% python3 -q
>>> import numpy as np
>>> np.set_printoptions(precision=2, suppress=True, linewidth=160)
>>> def rnd(a):
...     return np.round(a, 2) + 0
... 
>>> M = -1 * np.eye(9) + np.eye(9, k=1)
>>> print(M)
[[-1.  1.  0.  0.  0.  0.  0.  0.  0.]
 [ 0. -1.  1.  0.  0.  0.  0.  0.  0.]
 [ 0.  0. -1.  1.  0.  0.  0.  0.  0.]
 [ 0.  0.  0. -1.  1.  0.  0.  0.  0.]
 [ 0.  0.  0.  0. -1.  1.  0.  0.  0.]
 [ 0.  0.  0.  0.  0. -1.  1.  0.  0.]
 [ 0.  0.  0.  0.  0.  0. -1.  1.  0.]
 [ 0.  0.  0.  0.  0.  0.  0. -1.  1.]
 [ 0.  0.  0.  0.  0.  0.  0.  0. -1.]]
>>> rng = np.random.default_rng(9859)
>>> labels = rng.permutation(9)
>>> Y = M[:, labels] * rng.choice([-1, 1], 9)
>>> print(Y)
[[ 0.  1. -0. -0.  0.  0.  0.  0. -1.]
 [ 0. -0. -0. -0.  0.  0.  1.  0.  1.]
 [ 0. -0. -0. -0.  0.  0. -1.  1. -0.]
 [ 0. -0. -1. -0.  0.  0.  0. -1. -0.]
 [ 0. -0.  1. -1.  0.  0.  0.  0. -0.]
 [ 0. -0. -0.  1.  0.  1.  0.  0. -0.]
 [ 1. -0. -0. -0.  0. -1.  0.  0. -0.]
 [-1. -0. -0. -0.  1.  0.  0.  0. -0.]
 [ 0. -0. -0. -0. -1.  0.  0.  0. -0.]]
>>> Uu, _, VT = np.linalg.svd(M.T @ Y)
>>> print(rnd(np.linalg.lstsq(M, Y)[0]))
[[ 0. -1.  0.  0.  0.  0.  0.  0.  0.]
 [ 0.  0.  0.  0.  0.  0.  0.  0. -1.]
 [ 0.  0.  0.  0.  0.  0.  1.  0.  0.]
 [ 0.  0.  0.  0.  0.  0.  0.  1.  0.]
 [ 0.  0. -1.  0.  0.  0.  0.  0.  0.]
 [ 0.  0.  0. -1.  0.  0.  0.  0.  0.]
 [ 0.  0.  0.  0.  0.  1.  0.  0.  0.]
 [ 1.  0.  0.  0.  0.  0.  0.  0.  0.]
 [ 0.  0.  0.  0.  1.  0.  0.  0.  0.]]
>>> print(labels)
[7 0 4 5 8 6 2 3 1]
>>> print(M @ M)
[[ 1. -2.  1.  0.  0.  0.  0.  0.  0.]
 [ 0.  1. -2.  1.  0.  0.  0.  0.  0.]
 [ 0.  0.  1. -2.  1.  0.  0.  0.  0.]
 [ 0.  0.  0.  1. -2.  1.  0.  0.  0.]
 [ 0.  0.  0.  0.  1. -2.  1.  0.  0.]
 [ 0.  0.  0.  0.  0.  1. -2.  1.  0.]
 [ 0.  0.  0.  0.  0.  0.  1. -2.  1.]
 [ 0.  0.  0.  0.  0.  0.  0.  1. -2.]
 [ 0.  0.  0.  0.  0.  0.  0.  0.  1.]]
>>> print(np.prod(np.diag(M)), rnd(np.linalg.det(M)))
-1.0 -1.0
>>> print(np.linalg.matrix_rank(M - M[0, 0] * np.eye(9)))
8
>>> labels = rng.permutation(9)
>>> print(labels)
[0 4 3 8 1 7 6 5 2]
>>> Y = M[labels][:, labels]
>>> print(rnd(np.sort(np.abs(np.linalg.eigvals(Y)))))
[1. 1. 1. 1. 1. 1. 1. 1. 1.]
>>> print(np.allclose(Y, M))
False
>>> arr = np.loadtxt("mat.csv", delimiter=",")
>>> print(rnd(arr))
[[-1.68  0.82  0.33 -0.12 -0.25  2.29  0.28]
 [ 0.48 -1.49 -0.96  1.7   0.63 -1.5   0.3 ]
 [-0.53  1.48  0.95 -1.66 -0.62  1.55 -0.29]
 [-1.23 -1.05 -0.9   2.11  0.56  0.56  0.71]
 [ 1.45  0.86  0.8  -1.98 -0.48 -0.92 -0.72]
 [-1.54 -0.76 -0.74  1.9   0.45  1.08  0.72]
 [ 0.69  1.35  1.03 -2.19 -0.65  0.2  -0.63]
 [-1.84  0.5   0.09  0.4  -0.09  2.24  0.43]
 [ 1.44  0.87  0.81 -1.99 -0.49 -0.89 -0.72]
 [ 1.22 -1.24 -0.68  0.93  0.47 -2.1  -0.01]
 [ 1.67 -0.83 -0.34  0.13  0.25 -2.29 -0.27]
 [-1.51  1.01  0.49 -0.47 -0.35  2.25  0.17]
 [-1.3  -1.   -0.87  2.08  0.54  0.67  0.71]
 [ 1.66  0.59  0.64 -1.75 -0.38 -1.32 -0.71]
 [-1.89  0.08 -0.21  0.99  0.1   2.01  0.57]
 [ 1.36 -1.14 -0.6   0.73  0.41 -2.18 -0.08]
 [ 1.88 -0.3   0.06 -0.69  0.   -2.15 -0.5 ]
 [-1.75 -0.44 -0.55  1.6   0.32  1.52  0.69]
 [-1.64 -0.63 -0.67  1.79  0.4   1.27  0.71]
 [ 1.36 -1.14 -0.6   0.72  0.41 -2.19 -0.08]
 [-0.38 -1.44 -1.05  2.13  0.67 -0.59  0.56]
 [-1.16  1.27  0.72 -1.02 -0.49  2.06 -0.02]
 [-1.85  0.47  0.06  0.45 -0.08  2.23  0.44]
 [-0.16  1.51  1.02 -1.91 -0.66  1.19 -0.41]
 [ 1.03 -1.33 -0.78  1.17  0.52 -1.97  0.08]
 [ 1.74 -0.72 -0.25 -0.05  0.2  -2.29 -0.33]
 [ 1.89 -0.01  0.26 -1.08 -0.13 -1.96 -0.59]
 [-0.73 -1.33 -1.02  2.19  0.65 -0.15  0.64]
 [ 1.81  0.3   0.46 -1.45 -0.26 -1.67 -0.66]
 [ 1.04  1.18  0.96 -2.17 -0.6  -0.28 -0.69]]
>>> D = np.linalg.norm(arr[:, None] - arr[None], axis=-1)
>>> print(D.mean(axis=1).argmax())
2
>>> print(D.shape)
(30, 30)
>>> print(rnd(D[:5, :5]))
[[0.   5.49 2.34 3.75 4.98]
 [5.49 0.   6.   2.78 5.07]
 [2.34 6.   0.   5.28 3.28]
 [3.75 2.78 5.28 0.   5.98]
 [4.98 5.07 3.28 5.98 0.  ]]
>>> print(np.flatnonzero(D[19] < D.mean() / 2))
[ 1  9 10 15 19 24 25]
>>> Uu, sig, VT = np.linalg.svd(arr)
>>> vecs = VT[:(sig > 1e-8).sum()]
>>> x0 = arr[18] + -1 * arr[7] + rng.integers(2) * np.eye(7)[5]
>>> print(rnd(x0))
[ 0.2  -1.13 -0.75  1.39  0.49 -0.97  0.28]
>>> print(rnd(np.linalg.norm(x0 - vecs.T @ vecs @ x0)))
0.0
>>> print(rnd(vecs.T @ vecs))
[[ 0.4  -0.03  0.04 -0.19 -0.01 -0.43 -0.12]
 [-0.03  0.25  0.17 -0.32 -0.11  0.2  -0.07]
 [ 0.04  0.17  0.12 -0.25 -0.08  0.08 -0.06]
 [-0.19 -0.32 -0.25  0.53  0.16 -0.02  0.16]
 [-0.01 -0.11 -0.08  0.16  0.05 -0.06  0.04]
 [-0.43  0.2   0.08 -0.02 -0.06  0.58  0.07]
 [-0.12 -0.07 -0.06  0.16  0.04  0.07  0.06]]
>>> labels = arr[:, 4] > np.median(arr[:, 4])
>>> u = arr[labels].mean(axis=0) - arr[~labels].mean(axis=0)
>>> print(labels.astype(int))
[0 1 0 1 0 1 0 0 0 1 1 0 1 0 1 1 0 1 1 1 1 0 0 0 1 1 0 1 0 0]
>>> print((((arr - arr.mean(axis=0)) @ u > 0) == labels).mean())
1.0
>>> data = np.loadtxt("block12.csv", delimiter=",")
>>> print(data)
[[ -3.   0.  -2.   3.]
 [ -1.   2.  -5.   6.]
 [ -1.   5.  -6.   4.]
 [ -3.   2.  -9.   1.]
 [ -6.   4.  -8.   4.]
 [ -5.   4.  -6.   3.]
 [ -5.   7.  -8.   4.]
 [ -4.   8.  -9.   1.]
 [ -3.   7. -10.   4.]
 [ -2.   5. -12.   6.]
 [  0.   5. -13.   5.]
 [  3.   7. -10.   2.]
 [  5.   8.  -7.   3.]
 [  8.   5.  -9.   5.]
 [ 11.   5.  -9.   2.]
 [ 13.   7.  -7.   0.]
 [ 16.  10.  -4.  -3.]
 [ 19.  13.  -7.  -5.]
 [ 17.  14.  -8.  -8.]
 [ 16.  15.  -8. -10.]
 [ 17.  14. -10. -10.]
 [ 15.  15. -12. -10.]
 [ 16.  15. -15. -13.]
 [ 14.  12. -12. -11.]
 [ 11.  13.  -9. -12.]
 [ 11.  12.  -9. -13.]
 [ 12.  10.  -6. -14.]
 [ 14.   8.  -6. -12.]
 [ 11.   8.  -6. -11.]
 [ 11.   9.  -4.  -9.]
 [  9.  12.  -5.  -7.]
 [  8.   9.  -2.  -7.]
 [ 10.  12.  -5. -10.]
 [ 13.  14.  -5. -12.]
 [ 10.  11.  -3. -15.]
 [ 11.   9.  -5. -16.]
 [ 11.  12.  -6. -16.]
 [ 13.  10.  -4. -16.]
 [ 15.   7.  -6. -15.]
 [ 12.   4.  -8. -15.]
 [ 10.   7. -11. -15.]
 [  8.   8.  -9. -16.]
 [  8.   9.  -6. -18.]
 [  9.   9.  -4. -20.]
 [  6.   8.  -1. -21.]
 [  4.   8.  -1. -19.]]
>>> W2 = data[[7, 12]].astype(float)
>>> for _ in range(5):
...     labels = np.linalg.norm(data[:, None] - W2, axis=-1).argmin(axis=1)
...     W2 = np.array([data[labels == j].mean(axis=0) for j in range(2)])
... 
>>> print(labels)
[0 0 0 0 0 0 0 0 0 0 0 0 0 0 0 1 1 1 1 1 1 1 1 1 1 1 1 1 1 1 1 1 1 1 1 1 1 1 1 1 1 1 1 1 1 1]
>>> print(np.bincount(labels))
[15 31]
>>> print(np.abs(W2[1] - W2[0]).argmax())
3
>>> print(rnd(W2))
[[ -0.4    4.93  -8.2    3.53]
 [ 11.94  10.45  -6.58 -12.23]]
>>> blk = np.stack([data, -2 * data, data[::-1]])
>>> print(np.linalg.matrix_rank(blk))
[4 4 4]
>>> print(rnd(np.linalg.norm(blk, axis=(1, 2))))
[132.42 264.84 132.42]
>>> print(blk.shape)
(3, 46, 4)
>>> print(np.linalg.matrix_rank(blk.reshape(3, -1)))
2
>>> print((blk @ data.T).shape)
(3, 46, 46)
>>> q, vecs = np.linalg.qr(data[:, :2])[0], np.linalg.qr(data[:, 2:])[0]
>>> sig = np.linalg.svd(q.T @ vecs, compute_uv=False)
>>> print((sig > 0.9).sum())
1
>>> Xs = (data - data.mean(axis=0)) / data.std(axis=0)
>>> print(rnd(Xs.std(axis=0)))
[1. 1. 1. 1.]
>>> coef = np.linalg.lstsq(np.delete(Xs, 1, axis=1), Xs[:, 1])[0]
>>> print(rnd(coef))
[ 0.58 -0.19 -0.23]
>>> J = np.load("a.npy")
>>> print(J)
[[5. 4. 4. 4. 0. 4. 0. 0. 4. 0. 0. 4. 0.]
 [4. 5. 4. 4. 0. 4. 0. 0. 4. 0. 0. 4. 0.]
 [4. 4. 5. 4. 0. 4. 0. 0. 4. 0. 0. 4. 0.]
 [4. 4. 4. 5. 0. 4. 0. 0. 4. 0. 0. 4. 0.]
 [0. 0. 0. 0. 5. 0. 4. 4. 0. 4. 4. 0. 4.]
 [4. 4. 4. 4. 0. 5. 0. 0. 4. 0. 0. 4. 0.]
 [0. 0. 0. 0. 4. 0. 5. 4. 0. 4. 4. 0. 4.]
 [0. 0. 0. 0. 4. 0. 4. 5. 0. 4. 4. 0. 4.]
 [4. 4. 4. 4. 0. 4. 0. 0. 5. 0. 0. 4. 0.]
 [0. 0. 0. 0. 4. 0. 4. 4. 0. 5. 4. 0. 4.]
 [0. 0. 0. 0. 4. 0. 4. 4. 0. 4. 5. 0. 4.]
 [4. 4. 4. 4. 0. 4. 0. 0. 4. 0. 0. 5. 0.]
 [0. 0. 0. 0. 4. 0. 4. 4. 0. 4. 4. 0. 5.]]
>>> x0 = np.array([6, 1, 4, 4, 4, 8, 9, 3, 9, 3, 4, 6, 5])
>>> target = J @ x0
>>> coef, lr = np.zeros(13), 1 / np.linalg.norm(J, 2) ** 2
>>> for i in range(12):
...     coef -= lr * J.T @ (J @ coef - target)
...     if i % 2 == 0: print(i, round(np.linalg.norm(J @ coef - target), 2))
... 
0 73.87
2 9.59
4 8.27
6 8.24
8 8.22
10 8.2
>>> print(rnd(coef))
[5.44 5.37 5.41 5.41 4.66 5.47 4.73 4.64 5.48 4.64 4.66 5.44 4.67]
>>> x0 = np.ones(13)
>>> for _ in range(6):
...     x0 = J @ x0
...     x0 /= np.linalg.norm(x0)
...     print(round(x0 @ J @ x0, 2))
... 
27.44
27.71
27.96
28.17
28.35
28.5
>>> print(rnd(np.linalg.eigvalsh(J)[-1]))
29.0
>>> print(rnd(x0))
[0.35 0.35 0.35 0.35 0.15 0.35 0.15 0.15 0.35 0.15 0.15 0.35 0.15]
>>> Y = J + rng.integers(-2, 3, (13, 2)) @ rng.integers(-2, 3, (2, 13))
>>> print(Y)
[[ 4.  8.  1.  8.  2.  4.  4. -2.  6.  0.  6.  0. -4.]
 [ 3.  9.  1.  8.  2.  4.  4. -2.  6.  0.  6.  0. -4.]
 [ 1.  1.  6.  1. -4.  9.  2. -6. 10.  0. -2.  7.  3.]
 [ 2.  0.  6.  1. -4.  8.  0. -4.  8.  0. -4.  8.  4.]
 [-2. -1.  0. -1.  3.  3.  6.  0.  4.  4.  4.  1.  5.]
 [ 1.  1.  5.  1. -4. 10.  2. -6. 10.  0. -2.  7.  3.]
 [-1. -5.  3. -5.  0.  3.  3.  2.  2.  4. -2.  5.  9.]
 [ 2. -2.  2. -2.  4. -2.  0.  9. -4.  4.  0.  2.  6.]
 [ 7.  4.  5.  4.  2.  0. -4.  6. -1.  0. -2.  4.  0.]
 [-1. -5.  3. -5.  0.  3.  2.  2.  2.  5. -2.  5.  9.]
 [-3.  0. -1.  0.  2.  4.  8. -2.  6.  4.  7.  0.  4.]
 [ 4.  7.  2.  7.  2.  3.  2.  0.  4.  0.  4.  2. -3.]
 [ 1. -4.  3. -4.  2.  0.  0.  6. -2.  4. -2.  4.  9.]]
>>> print(np.abs(Y - J).sum(axis=1))
[36. 36. 41. 40. 21. 41. 43. 30. 28. 43. 28. 23. 36.]
>>> F = np.loadtxt("run17.csv", delimiter=",")
>>> print(F)
[[ 0.4  -0.6  -0.3  -0.9  -0.8   0.5  -1.2   1.3  -0.6   0.9  -1.    1.9 ]
 [ 0.36  1.7  -1.95  0.22  0.25  0.29  0.76  0.66 -0.35  0.12 -0.92 -0.54]
 [-0.8   0.5  -0.7   1.1  -0.8  -2.7   1.2   0.5  -0.9  -1.   -0.5   0.6 ]
 [ 1.5  -1.4   1.2   0.4   0.1   0.3   0.5   0.9   0.3   0.   -1.3   0.5 ]
 [-0.6  -0.8  -1.1   0.3   0.2  -0.7  -2.3  -0.9  -1.8   1.   -1.3  -0.3 ]
 [ 0.5  -0.5  -0.7   0.1   0.8  -0.3   1.    0.1  -1.4  -1.1   0.   -1.1 ]
 [-0.1   0.5   0.7  -0.3  -1.1   1.1   0.2   0.4  -0.9   1.4  -0.1   0.1 ]
 [ 0.2   1.7  -2.1   0.    0.3   0.4   0.8   0.6  -0.5   0.3  -0.8  -0.4 ]
 [-0.5   0.9  -0.8   0.3   0.1   0.8   1.9   0.8  -0.6   0.    0.5   0.9 ]
 [ 1.8  -0.5  -1.8  -1.8   0.9  -1.3  -1.4  -0.1   1.6  -1.4  -0.1  -0.6 ]
 [ 0.8  -1.   -0.4   1.1   0.    1.3   2.    2.4   1.2  -2.3   2.   -0.2 ]
 [ 0.4   0.1   1.2  -1.    0.5  -0.6  -0.4  -0.9  -0.5   0.6  -0.8  -0.4 ]]
>>> u = np.array([-2, 2, -2, 3, 3, -3, 0, 0, -3, -3, 3, 1])
>>> Y = F + np.outer(u, np.eye(12)[9])
>>> print(rnd(np.linalg.det(Y) / np.linalg.det(F)), rnd(1 + np.linalg.solve(F, u)[9]))
7.34 7.34
>>> print(np.linalg.matrix_rank(np.linalg.inv(Y) - np.linalg.inv(F), tol=1e-8))
1
>>> A = np.eye(9, dtype=int)[rng.permutation(9)]
>>> print(A)
[[0 0 0 0 0 0 1 0 0]
 [0 0 0 0 0 1 0 0 0]
 [0 0 0 0 0 0 0 0 1]
 [1 0 0 0 0 0 0 0 0]
 [0 0 0 1 0 0 0 0 0]
 [0 0 0 0 1 0 0 0 0]
 [0 0 0 0 0 0 0 1 0]
 [0 1 0 0 0 0 0 0 0]
 [0 0 1 0 0 0 0 0 0]]
>>> print(rnd(np.abs(np.linalg.eigvals(A)).max()))
1.0
>>> A.inv()
Traceback (most recent call last):
  File "<python-input-81>", line 1, in <module>
    A.inv()
    ^^^^^
AttributeError: 'numpy.ndarray' object has no attribute 'inv'
>>> print(rnd(np.sort(np.abs(np.linalg.eigvals(A)))))
[1. 1. 1. 1. 1. 1. 1. 1. 1.]
>>> print(rnd(np.linalg.det(A)))
-1.0
>>> t = np.deg2rad(120)
>>> K = np.eye(13)
>>> K[np.ix_([5, 7], [5, 7])] = [[np.cos(t), -np.sin(t)], [np.sin(t), np.cos(t)]]
>>> print(rnd(K))
[[ 1.    0.    0.    0.    0.    0.    0.    0.    0.    0.    0.    0.    0.  ]
 [ 0.    1.    0.    0.    0.    0.    0.    0.    0.    0.    0.    0.    0.  ]
 [ 0.    0.    1.    0.    0.    0.    0.    0.    0.    0.    0.    0.    0.  ]
 [ 0.    0.    0.    1.    0.    0.    0.    0.    0.    0.    0.    0.    0.  ]
 [ 0.    0.    0.    0.    1.    0.    0.    0.    0.    0.    0.    0.    0.  ]
 [ 0.    0.    0.    0.    0.   -0.5   0.   -0.87  0.    0.    0.    0.    0.  ]
 [ 0.    0.    0.    0.    0.    0.    1.    0.    0.    0.    0.    0.    0.  ]
 [ 0.    0.    0.    0.    0.    0.87  0.   -0.5   0.    0.    0.    0.    0.  ]
 [ 0.    0.    0.    0.    0.    0.    0.    0.    1.    0.    0.    0.    0.  ]
 [ 0.    0.    0.    0.    0.    0.    0.    0.    0.    1.    0.    0.    0.  ]
 [ 0.    0.    0.    0.    0.    0.    0.    0.    0.    0.    1.    0.    0.  ]
 [ 0.    0.    0.    0.    0.    0.    0.    0.    0.    0.    0.    1.    0.  ]
 [ 0.    0.    0.    0.    0.    0.    0.    0.    0.    0.    0.    0.    1.  ]]
>>> print(rnd(np.linalg.norm(K, axis=0)))
[1. 1. 1. 1. 1. 1. 1. 1. 1. 1. 1. 1. 1.]
>>> print(K[:, 6] @ K[:, 3])
0.0
>>> x0 = np.array([2, 1, 0, 0, 2, 2, 0, 1, 0, 0, 2, 2, 1])
>>> print(rnd(K @ (2 * x0)))
[ 4.    2.    0.    0.    4.   -3.73  0.    2.46  0.    0.    4.    4.    2.  ]
>>> print((K @ x0).argmax())
0
>>> print(rnd(K @ np.ones(13)))
[ 1.    1.    1.    1.    1.   -1.37  1.    0.37  1.    1.    1.    1.    1.  ]
>>> print(np.linalg.norm(K @ x0) <= np.linalg.norm(K, 2) * np.linalg.norm(x0) + 1e-9)
True
>>> Y = np.array([[2, 0, 2, -1, -1, 0],
...     [-2, -2, 0, -1, -2, -2],
...     [0, 0, 1, -2, -1, 0],
...     [1, -1, 0, 0, -1, -2],
...     [-2, 2, -1, -1, 1, 2],
...     [0, 0, 2, 1, -1, 2]])
>>> mat = Y - Y.T
>>> print(mat)
[[ 0  2  2 -2  1  0]
 [-2  0  0  0 -4 -2]
 [-2  0  0 -2  0 -2]
 [ 2  0  2  0  0 -3]
 [-1  4  0  0  0  3]
 [ 0  2  2  3 -3  0]]
>>> x0 = np.array([-2, 3, -5, -3, -2, 1])
>>> target = mat @ x0
>>> coef, lr = np.zeros(6), 1 / np.linalg.norm(mat, 2) ** 2
>>> for i in range(250):
...     coef -= lr * mat.T @ (mat @ coef - target)
...     if i % 50 == 0: print(i, round(np.linalg.norm(mat @ coef - target), 2))
... 
0 12.17
50 1.31
100 0.49
150 0.18
200 0.07
>>> print(rnd(coef))
[-2.02  2.99 -4.98 -2.99 -1.99  1.01]
>>> print(rnd(np.linalg.cond(mat)))
7.13
